% ipython --no-banner

In [1]: import numpy as np

In [2]: np.set_printoptions(suppress=True, linewidth=140)

In [3]: M = np.load("block16.npy")

In [4]: M
Out[4]: 
array([[3, 3, 9],
       [7, 1, 8],
       [4, 9, 7]])

In [5]: rng = np.random.default_rng(3625)

In [6]: idx = rng.permutation(3)

In [7]: idx
Out[7]: array([1, 2, 0])

In [8]: other = M[idx][:, idx]

In [9]: other
Out[9]: 
array([[1, 8, 7],
       [9, 7, 4],
       [3, 9, 3]])

In [10]: np.round(np.sort(np.abs(np.linalg.eigvals(other))), 2)
Out[10]: array([ 4.03,  4.03, 17.52])

In [11]: np.diag(other)
Out[11]: array([1, 7, 3])

In [12]: other = np.array([[1, 2], [1, 0], [0, 1]])

In [13]: X = np.kron(np.eye(3, dtype=int), other)

In [14]: X
Out[14]: 
array([[1, 2, 0, 0, 0, 0],
       [1, 0, 0, 0, 0, 0],
       [0, 1, 0, 0, 0, 0],
       [0, 0, 1, 2, 0, 0],
       [0, 0, 1, 0, 0, 0],
       [0, 0, 0, 1, 0, 0],
       [0, 0, 0, 0, 1, 2],
       [0, 0, 0, 0, 1, 0],
       [0, 0, 0, 0, 0, 1]])

In [15]: q, V = np.linalg.qr(X[:, :4])[0], np.linalg.qr(X[:, 4:])[0]

In [16]: s = np.linalg.svd(q.T @ V, compute_uv=False)

In [17]: (s > 0.9).sum()
Out[17]: np.int64(0)

In [18]: x = np.array([3, 2, 2, 3, 2, 1])

In [19]: target = X @ x

In [20]: np.round(np.linalg.pinv(X) @ X, 2) + 0
Out[20]: 
array([[1., 0., 0., 0., 0., 0.],
       [0., 1., 0., 0., 0., 0.],
       [0., 0., 1., 0., 0., 0.],
       [0., 0., 0., 1., 0., 0.],
       [0., 0., 0., 0., 1., 0.],
       [0., 0., 0., 0., 0., 1.]])

In [21]: np.linalg.solve(X, target)
LinAlgError: Last 2 dimensions of the array must be square


In [22]: target = target + 0.02 * rng.normal(size=9)

In [23]: target.round(2)
Out[23]: array([7.01, 2.97, 2.02, 7.97, 2.01, 3.01, 4.02, 2.01, 0.99])

In [24]: c, *_ = np.linalg.lstsq(X, target)

In [25]: np.round(X.T @ (target - X @ c), 2) + 0
Out[25]: array([0., 0., 0., 0., 0., 0.])
